In [1]: import numpy as np

In [2]: np.set_printoptions(precision=1, suppress=True, linewidth=160, sign=" ")

In [3]: K = np.loadtxt("mat.csv", delimiter=",")

In [4]: K.round(1) + 0
Out[4]: 
array([[ 0. ,  0. , -0.1,  0. ,  0.1, -0.1, -0.1],
       [ 0. ,  0. , -0.1,  0. ,  0.1, -0.1, -0.1],
       [-0.1, -0.1,  0.2,  0.1, -0.3,  0.2,  0.2],
       [ 0. ,  0. ,  0.1,  0. , -0.1,  0.1,  0.1],
       [ 0.1,  0.1, -0.3, -0.1,  0.5, -0.3, -0.3],
       [-0.1, -0.1,  0.2,  0.1, -0.3,  0.2,  0.2],
       [-0.1, -0.1,  0.2,  0.1, -0.3,  0.2,  0.2]])

In [5]: np.linalg.matrix_rank(K, rtol=0.1)
Out[5]: np.int64(1)

In [6]: feats = np.load("w.npy")

In [7]: feats
Out[7]: 
array([[ -0.7,  -8.8,  -0.9,   4. ],
       [ -0.1, -12.3,  -5.1,   2.9],
       [  2.7, -13.8,  -9.3,  -1.2],
       [ -1. ,  -3.5,   4.8,   6.3],
       [  1.3, -14.6,  -5.3,   3.3],
       [ -1.6,  -4.7,   2.2,   5. ],
       [  1.3,  -4.7,  -4.3,  -1. ],
       [  1. ,  -9. ,  -3.5,   1.1],
       [ -0.3,  -2.3,   1.1,   2.5],
       [ -0.2,  -4. ,   1.1,   2.2],
       [  1.5,  -9. ,  -0.4,   3.3],
       [  2.8, -15.1,  -6.7,   1.1],
       [  0.7,  -6.6,  -3.6,   0.5],
       [  0.4,  -9.6,  -5.6,   0.2],
       [ -0.1,  -5.7,  -0.9,   1.8],
       [ -1.3,  -4.5,   2.4,   4.4],
       [  3. , -11.2,  -5.3,   0.3],
       [  1.4, -16. ,  -8.2,   1.4],
       [  2.4, -15.2, -10.7,  -0.3],
       [  0.2,  -6.7,   0.9,   4.1],
       [  0.4, -11.6,  -6.8,   1.2],
       [ -0.2,  -5.8,  -1.1,   1.6],
       [  1.1, -13.8,  -4.7,   3.7],
       [  1.2, -10.9,  -8.4,  -1. ],
       [ -0.1,  -9.1,  -3.2,   2.6],
       [  2.9, -15.7,  -8.1,   0.8],
       [  0.9,  -5. ,  -3.3,  -0.5],
       [  2. , -11. ,  -1.7,   2.9],
       [  0.4,  -1.6,  -0.9,  -0.8],
       [  0.9,  -8.7,  -4. ,   1.2],
       [  0.1,  -5.3,   2.5,   4.2],
       [  1.6, -14.9,  -5.4,   2.9],
       [  0.9, -10. ,  -2.5,   2.3]])

In [8]: Q, evecs = np.linalg.qr(feats[:, :2])[0], np.linalg.qr(feats[:, 2:])[0]

In [9]: s = np.linalg.svd(Q.T @ evecs, compute_uv=False)

In [10]: (s > 0.9).sum()
Out[10]: np.int64(1)

In [11]: z = feats[:, 0] > np.median(feats[:, 0])

In [12]: u = feats[z].mean(axis=0) - feats[~z].mean(axis=0)

In [13]: np.argsort(-np.abs(u).round(6), kind="stable")
Out[13]: array([ 1,  2,  0,  3])

In [14]: u
Out[14]: array([ 1.9, -5.9, -4.7, -1.2])

In [15]: z.astype(int)
Out[15]: array([ 0,  0,  1,  0,  1,  0,  1,  1,  0,  0,  1,  1,  0,  0,  0,  0,  1,  1,  1,  0,  0,  0,  1,  1,  0,  1,  0,  1,  0,  0,  0,  1,  0])

In [16]: dist = np.linalg.norm(feats[:, None] - feats[None], axis=-1)

In [17]: dist[14].round(6).argsort(kind="stable")[:4]
Out[17]: array([ 14,  21,   9,  19])

In [18]: np.linalg.norm(feats - feats.mean(axis=0), axis=1)
Out[18]: 
array([  3.4,   3.9,   8.5,  10.8,   6.1,   8. ,   5.4,   0.9,   8.1,   6.7,   3.2,   7.3,   2.9,   3. ,   4.2,   7.9,   4.1,   8.6,  10.1,   5.3,   4.5,
         4. ,   5.3,   6.3,   1.1,   8.6,   4.8,   2.9,   8.3,   1.2,   7.2,   6.3,   1.2])

In [19]: (dist + 1e9 * np.eye(33)).round(6).argmin(axis=1)
Out[19]: 
array([ 10,  22,  18,   5,  31,  15,  26,  29,   9,   8,   0,  25,  26,  29,  21,   5,  13,  25,   2,  30,  13,  14,   4,  20,  32,  11,   6,  32,   8,   7,
        15,   4,  24])

In [20]: np.linalg.matrix_rank(dist ** 2)
Out[20]: np.int64(6)

In [21]: np.flatnonzero(dist[14] < dist.mean() / 2)
Out[21]: array([  9,  12,  14,  19,  21,  26])

In [22]: np.unravel_index(dist.round(6).argmax(), dist.shape)
Out[22]: (np.int64(3), np.int64(18))

In [23]: dist[14]
Out[23]: 
array([  3.8,   7.9,  12.4,   7.6,  10.1,   4.8,   4.7,   4.4,   4. ,   2.7,   4. ,  11.4,   3.2,   6.3,   0. ,   4.5,   7.8,  12.7,  14. ,   3.1,   8.4,
         0.3,   9.2,   9.6,   4.2,  12.7,   3.5,   5.9,   4.9,   4.5,   4.2,  10.4,   4.7])

In [24]: dist.shape
Out[24]: (33, 33)

In [25]: dist.mean(axis=1).argmax()
Out[25]: np.int64(3)

In [26]: Xc = feats - feats.mean(axis=0)

In [27]: Uu, s, Vh = np.linalg.svd(Xc, full_matrices=False)

In [28]: np.abs(Vh[0]).argmax()
Out[28]: np.int64(1)

In [29]: np.round(Xc.mean(axis=0), 1) + 0
Out[29]: array([ 0.,  0.,  0.,  0.])

In [30]: round((s ** 2).sum() ** 2 / (s ** 4).sum(), 1)
Out[30]: np.float64(1.4)

In [31]: np.linalg.matrix_rank(Xc)
Out[31]: np.int64(4)

In [32]: s
Out[32]: array([ 31.7,  13.6,   4.6,   1.4])

In [33]: Vh[0] * np.sign(Vh[0, np.abs(Vh[0]).argmax()])
Out[33]: array([-0.2,  0.7,  0.6,  0.2])

In [34]: np.abs(Vh[-1])
Out[34]: array([ 0.5,  0.4,  0.5,  0.7])

In [35]: arr = np.array([[8, 4, 4], [0, -10, 0], [4, -6, 2], [-6, -4, -3]])

In [36]: # rows and columns are dependent

In [37]: rank = np.linalg.matrix_rank(arr)

In [38]: rank
Out[38]: np.int64(2)

In [39]: N = np.linalg.svd(arr)[2][rank:].T

In [40]: np.linalg.matrix_rank(arr.T @ arr), np.linalg.matrix_rank(arr @ arr.T)
Out[40]: (np.int64(2), np.int64(2))

In [41]: np.allclose(arr @ N, 0)
Out[41]: True

In [42]: N.shape
Out[42]: (3, 1)

In [43]: [int(np.linalg.matrix_rank(np.delete(arr, i, axis=0))) for i in range(4)]
Out[43]: [2, 2, 2, 2]

In [44]: [int(np.linalg.matrix_rank(arr[:i])) for i in range(1, len(arr) + 1)]
Out[44]: [1, 2, 2, 2]

In [45]: np.round(N[:, 0] / N[np.abs(N[:, 0]).round(6).argmax(), 0], 1) + 0
Out[45]: array([-0.5,  0. ,  1. ])

In [46]: np.linalg.cond(arr) > 100
Out[46]: np.True_

In [47]: np.linalg.matrix_rank(arr, rtol=0.1)
Out[47]: np.int64(2)

In [48]: np.round(np.linalg.norm(arr, 2) / np.linalg.norm(arr), 1)
Out[48]: np.float64(0.8)

In [49]: [round(float(x), 1) for x in np.linalg.svd(arr, compute_uv=False)[:3]]
Out[49]: [13.9, 10.9, 0.0]

In [50]: np.argsort(-np.linalg.norm(arr, axis=0).round(6), kind="stable")[:3]
Out[50]: array([ 1,  0,  2])

In [51]: other = np.array([[0, -4, 3, -1, 3],
    ...:     [2, -5, 2, -4, 3],
    ...:     [-5, -4, -4, -1, 2],
    ...:     [-1, 0, 1, 3, -3],
    ...:     [-2, 0, 0, -5, -4]])

In [52]: m1 = np.triu(other, 1)

In [53]: m1
Out[53]: 
array([[ 0, -4,  3, -1,  3],
       [ 0,  0,  2, -4,  3],
       [ 0,  0,  0, -1,  2],
       [ 0,  0,  0,  0, -3],
       [ 0,  0,  0,  0,  0]])

In [54]: other = np.array([[4, 9, 7], [0, 4, 7], [2, 3, 5], [8, 6, 0], [3, 4, 1]])

In [55]: m1 @ other
Out[55]: 
array([[  7,  -1, -10],
       [-19,  -6,  13],
       [ -2,   2,   2],
       [ -9, -12,  -3],
       [  0,   0,   0]])

In [56]: Uu, s, Vh = np.linalg.svd(m1)

In [57]: evecs = Vh[:(s > 1e-8).sum()]

In [58]: rng = np.random.default_rng(891691)

In [59]: x0 = m1[0] + 4 * m1[2] + rng.integers(2) * np.eye(5)[1]

In [60]: x0
Out[60]: array([ 0., -4.,  3., -5., 11.])

In [61]: np.round(evecs.T @ evecs, 1) + 0
Out[61]: 
array([[ 0.,  0.,  0.,  0.,  0.],
       [ 0.,  1.,  0.,  0.,  0.],
       [ 0.,  0.,  1.,  0.,  0.],
       [ 0.,  0.,  0.,  1.,  0.],
       [ 0.,  0.,  0.,  0.,  1.]])

In [62]: np.allclose(evecs.T @ evecs @ x0, x0)
Out[62]: True

In [63]: round(np.linalg.norm(x0 - evecs.T @ evecs @ x0), 1)
Out[63]: np.float64(0.0)

In [64]: Uu, s, Vh = np.linalg.svd(m1)

In [65]: s
Out[65]: array([ 7.6,  3.7,  2.5,  0.3,  0. ])

In [66]: other = Uu[:, :4] @ np.diag(s[:4]) @ Vh[:4]

In [67]: round(np.linalg.norm(m1 - other) / np.linalg.norm(m1), 1)
Out[67]: np.float64(0.0)

In [68]: round(np.abs(m1 - other).max(), 1)
Out[68]: np.float64(0.0)

In [69]: np.linalg.matrix_rank(other)
Out[69]: np.int64(4)
